>>> import numpy as np
>>> np.set_printoptions(suppress=True, linewidth=120)
>>> M = np.array([[-2.0, -2.0, 0.0], [-2.0, 1.0, -2.0], [0.0, -2.0, -2.0]])
>>> M
array([[-2., -2.,  0.],
       [-2.,  1., -2.],
       [ 0., -2., -2.]])
>>> # symmetric, so the eigenvalues are real
>>> w, vecs = np.linalg.eigh(M)
>>> x = np.array([1, 3, 1])
>>> x @ M @ x
np.float64(-19.0)
>>> (np.sign(vecs[:, -1].round(6)) == np.sign(vecs[0, -1].round(6))).astype(int)
array([1, 0, 1])
>>> np.round(np.linalg.eigvalsh(M[1:, 1:]), 2)
array([-3.,  2.])
>>> np.round(vecs * np.maximum(w, 0) @ vecs.T, 2)
array([[ 0.36, -0.84,  0.36],
       [-0.84,  1.98, -0.84],
       [ 0.36, -0.84,  0.36]])
>>> round(float(x @ M @ x / (x @ x)), 2), round(w[0], 2), np.round(w[-1], 2)
(-1.73, np.float64(-3.7), np.float64(2.7))
>>> O = M.astype(float).copy()
>>> for j in range(3):
...     O[:, j] -= O[:, :j] @ (O[:, :j].T @ O[:, j])
...     O[:, j] /= np.linalg.norm(O[:, j])
... 
>>> O.round(2)
array([[-0.71, -0.51,  0.49],
       [-0.71,  0.51, -0.49],
       [ 0.  , -0.69, -0.73]])
>>> np.round(O.T @ O, 2) + 0
array([[1., 0., 0.],
       [0., 1., 0.],
       [0., 0., 1.]])
>>> np.round(O.T @ M, 2) + 0
array([[2.83, 0.71, 1.41],
       [0.  , 2.92, 0.34],
       [0.  , 0.  , 2.43]])
>>> rng = np.random.default_rng(4612)
>>> z = rng.permutation(3)
>>> A2 = O[:, z] * rng.choice([-1, 1], 3)
>>> A2.round(2)
array([[-0.49, -0.71,  0.51],
       [ 0.49, -0.71, -0.51],
       [ 0.73,  0.  ,  0.69]])
>>> left, _, Vh = np.linalg.svd(O.T @ A2)
>>> np.round(np.linalg.lstsq(O, A2)[0], 2) + 0
array([[ 0.,  1.,  0.],
       [ 0.,  0., -1.],
       [-1.,  0.,  0.]])
>>> np.round(left @ Vh, 2) + 0
array([[ 0.,  1.,  0.],
       [ 0.,  0., -1.],
       [-1.,  0.,  0.]])
>>> [round(float(np.linalg.det(M[:i, :i])), 2) + 0 for i in range(1, 4)]
[-2.0, -6.0, 20.0]
>>> np.all(np.linalg.eigvalsh(M) > 0)
np.False_
>>> m1 = np.loadtxt("x.csv", delimiter=",")
>>> m1
array([[-0.2 , -0.2 , -0.45],
       [ 0.  ,  0.3 ,  0.01],
       [-1.3 , -0.4 , -2.69],
       [-0.3 , -1.2 , -0.66],
       [-1.1 ,  0.  , -2.18],
       [ 0.1 , -1.  ,  0.2 ],
       [ 0.5 , -1.2 ,  1.08],
       [ 0.3 , -0.4 ,  0.55],
       [ 0.  ,  0.6 , -0.07],
       [ 0.7 ,  1.2 ,  1.41],
       [-0.4 ,  0.6 , -0.85],
       [-1.1 , -1.3 , -2.17],
       [ 0.2 ,  0.2 ,  0.25],
       [ 1.  , -0.8 ,  1.96],
       [-1.4 ,  1.6 , -2.96],
       [ 0.6 ,  0.1 ,  1.14],
       [-1.1 , -0.1 , -2.15],
       [ 0.7 ,  1.7 ,  1.31],
       [ 0.1 , -1.1 ,  0.08],
       [ 0.3 ,  0.1 ,  0.59],
       [-1.6 ,  0.7 , -3.3 ],
       [-0.3 , -0.4 , -0.7 ],
       [-0.4 , -1.5 , -0.59],
       [ 1.6 ,  0.1 ,  3.2 ],
       [ 0.8 , -0.3 ,  1.54],
       [ 0.5 , -0.4 ,  0.86],
       [-2.5 , -1.1 , -4.92]])
>>> Z = m1[[1, 22]].astype(float)
>>> for _ in range(6):
...     z = np.linalg.norm(m1[:, None] - Z, axis=-1).argmin(axis=1)
...     Z = np.array([m1[z == j].mean(axis=0) for j in range(2)])
... 
>>> z
array([0, 0, 1, 0, 1, 0, 0, 0, 0, 0, 0, 1, 0, 0, 1, 0, 1, 0, 0, 0, 1, 0, 0, 0, 0, 0, 1])
>>> np.round(Z[1] - Z[0], 2)
array([-1.73,  0.09, -3.45])
>>> np.bincount(z)
array([20,  7])
>>> Z.round(2)
array([[ 0.29, -0.18,  0.54],
       [-1.44, -0.09, -2.91]])
>>> cov = np.cov(m1, rowvar=False)
>>> cov.shape
(3, 3)
>>> np.round(np.corrcoef(m1.T), 2)
array([[1.  , 0.09, 1.  ],
       [0.09, 1.  , 0.07],
       [1.  , 0.07, 1.  ]])
>>> np.argwhere(np.triu(np.abs(np.corrcoef(m1.T)) > 0.8, 1))
array([[0, 2]])
>>> x = np.array([-1, 0, 2])
>>> np.sign((M @ x).round(6))
array([ 1., -1., -1.])
>>> M @ np.ones(3)
array([-4., -3., -4.])
>>> np.einsum("ij,j->i", M, x)
array([ 2., -2., -4.])
>>> (M * x).sum(axis=1)
array([ 2., -2., -4.])
>>> M @ np.eye(3)[2]
array([ 0., -2., -2.])
>>> M * x
array([[ 2., -0.,  0.],
       [ 2.,  0., -4.],
       [-0., -0., -4.]])
>>> M @ x
array([ 2., -2., -4.])
>>> x = np.array([1, -3, -2])
>>> target = m1 @ x
>>> np.round(np.linalg.pinv(m1) @ m1, 2) + 0
array([[1., 0., 0.],
       [0., 1., 0.],
       [0., 0., 1.]])
>>> target = target + 0.02 * rng.normal(size=27)
>>> target.round(2)
array([ 1.3 , -0.92,  5.32,  4.64,  3.28,  2.71,  1.94,  0.42, -1.65, -5.74, -0.48,  7.11, -0.93, -0.54, -0.27, -2.  ,
        3.47, -7.01,  3.24, -1.18,  2.86,  2.33,  5.25, -5.13, -1.41, -0.02, 10.59])
>>> c, *_ = np.linalg.lstsq(m1, target)
>>> np.round(m1.T @ (target - m1 @ c), 2) + 0
array([0., 0., 0.])
>>> c.round(2)
array([ 1.13, -3.  , -2.06])
>>> left, sv, Vh = np.linalg.svd(m1)
>>> np.argmax(sv[:-1] / (sv[1:] + 1e-6)) + 1
np.int64(2)
>>> A2 = left[:, :2] @ np.diag(sv[:2]) @ Vh[:2]
>>> np.linalg.matrix_rank(A2)
np.int64(2)
>>> A = np.load("dump.npy")
>>> A
array([[ 2,  9,  8],
       [-6,  9, -8],
       [ 9,  0, -6],
       [ 9,  0, -6]])
>>> # rows 2 and 3 are equal
>>> x = np.array([2, 2, 1])
>>> np.sign((A @ x).round(6))
array([ 1, -1,  1,  1])
